In [1]: import numpy as np

In [2]: import numpy.linalg as la

In [3]: np.set_printoptions(suppress=True, linewidth=100)

In [4]: tidy = lambda a: np.round(a, 4) + 0

In [5]: arr = np.load("sample16.npy")

In [6]: tidy(arr)
Out[6]: 
array([[ 0.9985, -0.0133,  0.0364],
       [-0.0133,  0.8823,  0.322 ],
       [ 0.0364,  0.322 ,  0.1192]])

In [7]: M2 = np.array([[-2, -2], [5, 1], [4, 1]])

In [8]: tidy(np.einsum("ij->j", arr))
Out[8]: array([1.0216, 1.191 , 0.4776])

In [9]: la.matrix_rank(arr @ M2)
Out[9]: np.int64(2)

In [10]: np.vstack([arr, M2.T]).shape
Out[10]: (5, 3)

In [11]: tidy(M2.T @ arr.T)
Out[11]: 
array([[-1.9178,  5.7261,  2.0136],
       [-1.9739,  1.2309,  0.3682]])

In [12]: M2 @ arr
Traceback (most recent call last):
  Cell In[12], line 1
    M2 @ arr
ValueError: matmul: Input operand 1 has a mismatch in its core dimension 0, with gufunc signature (n?,k),(k,m?)->(n?,m?) (size 3 is different from 2)


In [13]: np.unique(arr.round(6), axis=0).shape
Out[13]: (3, 3)

In [14]: la.lstsq(arr[:-1].T, arr[-1])[2]
Out[14]: np.int32(2)

In [15]: tidy(arr @ la.pinv(arr) @ arr)
Out[15]: 
array([[ 0.9985, -0.0133,  0.0364],
       [-0.0133,  0.8823,  0.322 ],
       [ 0.0364,  0.322 ,  0.1192]])

In [16]: J = np.load("mat.npy")

In [17]: J
Out[17]: 
array([[1.  , 0.7 , 0.49],
       [0.7 , 1.  , 0.7 ],
       [0.49, 0.7 , 1.  ]])

In [18]: # equal to its transpose

In [19]: q, vecs = la.qr(J[:, :2])[0], la.qr(J[:, 2:])[0]

In [20]: s = la.svd(q.T @ vecs, compute_uv=False)

In [21]: tidy(la.norm(q @ q.T - vecs @ vecs.T, 2))
Out[21]: np.float64(1.0)

In [22]: tidy(np.degrees(np.arccos(s.clip(0, 1))))
Out[22]: array([18.5205])

In [23]: P = np.triu(np.array([[1, 0, 2], [1, 1, 0], [1, 2, 2]]), 1) + np.eye(3)

In [24]: M2 = P @ arr @ la.inv(P)

In [25]: tidy(np.trace(M2)), np.trace(arr)
Out[25]: (np.float64(2.0), np.float64(2.0))

In [26]: la.matrix_rank(M2)
Out[26]: np.int64(2)

In [27]: tidy(la.det(M2))
Out[27]: np.float64(0.0)

In [28]: tidy(np.poly(M2))
Out[28]: array([ 1., -2.,  1.,  0.])

In [29]: tidy(M2)
Out[29]: 
array([[ 1.0714,  0.6306, -1.868 ],
       [-0.0133,  0.8823,  0.3486],
       [ 0.0364,  0.322 ,  0.0463]])

In [30]: M2 = np.array([[1, 2, 1], [1, 0, 2], [2, 0, 0]])

In [31]: feats = M2 + M2.T

In [32]: feats
Out[32]: 
array([[2, 3, 3],
       [3, 0, 2],
       [3, 2, 0]])

In [33]: [round(float(la.det(feats[:i, :i])), 2) + 0 for i in range(1, 4)]
Out[33]: [2.0, -9.0, 28.0]

In [34]: m1 = np.loadtxt("x.csv", delimiter=",")

In [35]: m1
Out[35]: 
array([[ 3.3331, -0.8089, -1.4273],
       [ 1.9624, -0.0704, -3.3241],
       [ 3.406 ,  0.2993,  2.1159],
       [ 2.4115,  2.2632,  5.0242],
       [ 1.3882,  1.8696,  0.7736],
       [ 5.5744, -0.8368,  5.2129],
       [-4.6714,  7.7833,  0.3357],
       [ 1.9679,  1.5289,  1.4904],
       [ 4.5983,  0.1689,  5.3015],
       [ 4.9929, -1.8744,  0.3555],
       [ 1.982 ,  0.4479, -1.7102]])

In [36]: Xc = m1 - m1.mean(axis=0)

In [37]: U, s, VT = la.svd(Xc, full_matrices=False)

In [38]: tidy(np.abs(VT[-1]))
Out[38]: array([0.6882, 0.6882, 0.2294])

In [39]: tidy(Xc.mean(axis=0))
Out[39]: array([0., 0., 0.])

In [40]: tidy(s)
Out[40]: array([11.9821,  9.1407,  0.0001])

In [41]: np.searchsorted(np.cumsum(s ** 2) / (s ** 2).sum(), 0.9) + 1
Out[41]: np.int64(2)

In [42]: tidy(VT[0] * np.sign(VT[0, np.abs(VT[0]).argmax()]))
Out[42]: array([ 0.7198, -0.6083,  0.3346])

In [43]: la.matrix_rank(Xc)
Out[43]: np.int64(3)

In [44]: W1 = np.array([[3, 2, -3, 2, 2, 3], [3, -3, 0, -2, -1, 2], [1, -2, -2, -1, 2, 3]])

In [45]: coef = np.array([-3, 3, 2, 3, 3, 2])

In [46]: act = np.maximum(m1 @ W1 + coef, 0)

In [47]: la.matrix_rank(act)
Out[47]: np.int64(6)

In [48]: tidy((act > 0).mean(axis=0))
Out[48]: array([0.9091, 0.6364, 0.1818, 0.8182, 0.9091, 0.9091])

In [49]: cent = np.array([[5, -5], [0, 3], [-1, -3], [1, -5], [-5, 4], [0, 0]])

In [50]: (act @ cent).round(6).argmax(axis=1)
Out[50]: array([1, 0, 0, 0, 0, 1, 0, 0, 1, 1, 0])

In [51]: W1 @ cent
Out[51]: 
array([[ 10,  -2],
       [ 18, -18],
       [ -4,   8]])

In [52]: X = np.array([[1, -1, 1, -1, -1, 1, -1, 1],
    ...:     [1, 1, -1, -1, -1, -1, 1, 1],
    ...:     [1, 1, 1, 1, -1, -1, -1, -1]])

In [53]: x0 = np.array([-2, -2, 0, -2, 0, -2, -2, -1])

In [54]: (X @ x0).argmax()
Out[54]: np.int64(0)

In [55]: X @ x0
Out[55]: array([ 1, -3, -1])

In [56]: X * x0
Out[56]: 
array([[-2,  2,  0,  2,  0, -2,  2, -1],
       [-2, -2,  0,  2,  0,  2, -2, -1],
       [-2, -2,  0, -2,  0,  2,  2,  1]])

In [57]: X @ np.eye(8)[4]
Out[57]: array([-1., -1., -1.])

In [58]: M2 = np.array([[4, 2], [-2, 5], [-2, -1], [1, 0], [-2, 3], [2, -5], [4, 1], [4, -4]])

In [59]: np.einsum("ij->j", X)
Out[59]: array([ 3,  1,  1, -1, -3, -1, -1,  1])

In [60]: np.einsum("ik,kj->ji", X, M2)
Out[60]: 
array([[  7,  11,  -7],
       [-17,   7,  11]])

In [61]: X @ M2
Out[61]: 
array([[  7, -17],
       [ 11,   7],
       [ -7,  11]])

In [62]: la.matrix_rank(X @ M2)
Out[62]: np.int64(2)

In [63]: np.vstack([X, M2.T]).shape
Out[63]: (5, 8)

In [64]: M2.T @ X.T
Out[64]: 
array([[  7,  11,  -7],
       [-17,   7,  11]])

In [65]: W0 = np.loadtxt("data.csv", delimiter=",")

In [66]: tidy(W0)
Out[66]: 
array([[ 16.4832,   6.3783,  -9.3607],
       [ -0.1406, -19.9615,  -1.2327],
       [ -5.6147,  18.6459,   4.5612],
       [-15.1689, -10.0166,   8.3409],
       [ 16.7256,   5.3504,  -9.5723],
       [ 13.7051,  12.6037,  -7.3017],
       [ -8.9679, -17.3822,   4.1755],
       [  9.9607,  16.6622,  -4.8121],
       [ -8.7708,  16.8286,   6.3142],
       [ 17.0989,   2.9236,  -9.9539],
       [  9.8543,  16.7449,  -4.7436],
       [  3.0119, -19.5313,  -3.0751],
       [-12.7087, -13.9515,   6.6215],
       [-12.455 , -14.257 ,   6.4508],
       [ -4.3316, -19.4829,   1.2858],
       [  0.433 ,  19.9672,   1.0596],
       [-14.4669, -11.3721,   7.8349],
       [ 15.2469,   9.849 ,  -8.3982],
       [ 13.3544,  13.1077,  -7.0603],
       [-15.2041,  -9.9415,   8.3667],
       [ -1.3879,  19.8376,   2.1315]])

In [67]: # null space of dimension 1

In [68]: tidy(W0 @ la.pinv(W0) @ W0)
Out[68]: 
array([[ 16.4832,   6.3783,  -9.3607],
       [ -0.1406, -19.9615,  -1.2327],
       [ -5.6147,  18.6459,   4.5612],
       [-15.1689, -10.0166,   8.3409],
       [ 16.7256,   5.3504,  -9.5723],
       [ 13.7051,  12.6037,  -7.3017],
       [ -8.9679, -17.3822,   4.1755],
       [  9.9607,  16.6622,  -4.8121],
       [ -8.7708,  16.8286,   6.3142],
       [ 17.0989,   2.9236,  -9.9539],
       [  9.8543,  16.7449,  -4.7436],
       [  3.0119, -19.5313,  -3.0751],
       [-12.7087, -13.9515,   6.6215],
       [-12.455 , -14.257 ,   6.4508],
       [ -4.3316, -19.4829,   1.2858],
       [  0.433 ,  19.9672,   1.0596],
       [-14.4669, -11.3721,   7.8349],
       [ 15.2469,   9.849 ,  -8.3982],
       [ 13.3544,  13.1077,  -7.0603],
       [-15.2041,  -9.9415,   8.3667],
       [ -1.3879,  19.8376,   2.1315]])

In [69]: la.lstsq(W0[:-1].T, W0[-1])[2]
Out[69]: np.int32(2)

In [70]: la.matrix_rank(W0, rtol=0.1)
Out[70]: np.int64(2)

In [71]: W0 @ W0
Traceback (most recent call last):
  Cell In[71], line 1
    W0 @ W0
ValueError: matmul: Input operand 1 has a mismatch in its core dimension 0, with gufunc signature (n?,k),(k,m?)->(n?,m?) (size 21 is different from 3)


In [72]: gram = W0.T @ W0

In [73]: (W0 @ W0.T).shape
Out[73]: (21, 21)

In [74]: tidy(la.eigvalsh(gram)[::-1])
Out[74]: array([6210.0436, 2189.9564,    0.    ])

In [75]: U, s, VT = la.svd(W0)

In [76]: vecs = VT[:(s > 1e-8).sum()]

In [77]: rng = np.random.default_rng(786)

In [78]: x0 = W0[2] + 2 * W0[12] + rng.integers(2) * np.eye(3)[2]

In [79]: tidy(x0)
Out[79]: array([-31.0321,  -9.2571,  17.8043])

In [80]: la.matrix_rank(np.vstack([W0, x0]))
Out[80]: np.int64(2)

In [81]: tidy(la.norm(x0 - vecs.T @ vecs @ x0))
Out[81]: np.float64(0.0)

In [82]: np.allclose(vecs.T @ vecs @ x0, x0)
Out[82]: True

In [83]: tidy(np.diag(vecs.T @ vecs))
Out[83]: array([0.7404, 0.9968, 0.2628])

In [84]: E = np.load("out4.npy")

In [85]: tidy(E)
Out[85]: 
array([[-0.3743, -0.9233],
       [ 0.8733, -0.3822],
       [ 0.3119, -0.0377]])

In [86]: P = E @ la.solve(E.T @ E, E.T)

In [87]: la.matrix_rank(np.eye(3) - P)
Out[87]: np.int64(1)

In [88]: tidy(P)
Out[88]: 
array([[ 0.9926,  0.0261, -0.0819],
       [ 0.0261,  0.9088,  0.2868],
       [-0.0819,  0.2868,  0.0987]])

In [89]: np.allclose(P @ P, P)
Out[89]: True

In [90]: vals, vecs = la.eigh(P)

In [91]: tidy(vecs.T @ P @ vecs)
Out[91]: 
array([[0., 0., 0.],
       [0., 1., 0.],
       [0., 0., 1.]])

In [92]: tidy(vecs @ np.diag(vals) @ vecs.T)
Out[92]: 
array([[ 0.9926,  0.0261, -0.0819],
       [ 0.0261,  0.9088,  0.2868],
       [-0.0819,  0.2868,  0.0987]])

In [93]: tidy(la.eigvalsh(P @ P))
Out[93]: array([0., 1., 1.])

In [94]: tidy(la.svd(P, compute_uv=False))
Out[94]: array([1., 1., 0.])

In [95]: U, s, VT = la.svd(E, full_matrices=False)

In [96]: tidy(U.T @ E @ VT.T)
Out[96]: 
array([[1., 0.],
       [0., 1.]])

In [97]: tidy(U.T @ U)
Out[97]: 
array([[1., 0.],
       [0., 1.]])

In [98]: tidy(s)
Out[98]: array([1., 1.])

In [99]: q, vecs = la.qr(E[:, :1])[0], la.qr(E[:, 1:])[0]

In [100]: s = la.svd(q.T @ vecs, compute_uv=False)

In [101]: tidy(la.norm(q @ q.T - vecs @ vecs.T, 2))
Out[101]: np.float64(1.0)

In [102]: np.degrees(np.arccos(s.clip(0, 1)))
Out[102]: array([90.])

In [103]: q = E.astype(float).copy()

In [104]: for j in range(2):
     ...:     q[:, j] -= q[:, :j] @ (q[:, :j].T @ q[:, j])
     ...:     q[:, j] /= la.norm(q[:, j])
     ...: 

In [105]: tidy(q)
Out[105]: 
array([[-0.3743, -0.9233],
       [ 0.8733, -0.3822],
       [ 0.3119, -0.0377]])

In [106]: tidy(q.T @ q)
Out[106]: 
array([[1., 0.],
       [0., 1.]])

In [107]: tidy(q.T @ E)
Out[107]: 
array([[1., 0.],
       [0., 1.]])

In [108]: r0 = np.array([1, 0, -2, -1])

In [109]: r1 = np.array([0, 1, 3])

In [110]: data = r0[:, None] + r1[None, :]

In [111]: data
Out[111]: 
array([[ 1,  2,  4],
       [ 0,  1,  3],
       [-2, -1,  1],
       [-1,  0,  2]])

In [112]: U, s, VT = la.svd(arr)

In [113]: vecs = VT[:(s > 1e-8).sum()]

In [114]: x0 = arr[1] + 4 * arr[0] + rng.integers(2) * np.eye(3)[1]

In [115]: tidy(x0)
Out[115]: array([3.9806, 1.829 , 0.4677])

In [116]: np.allclose(vecs.T @ vecs @ x0, x0)
Out[116]: False

In [117]: tidy(np.diag(vecs.T @ vecs))
Out[117]: array([0.9985, 0.8823, 0.1192])

In [118]: la.matrix_rank(np.vstack([arr, x0]))
Out[118]: np.int64(3)
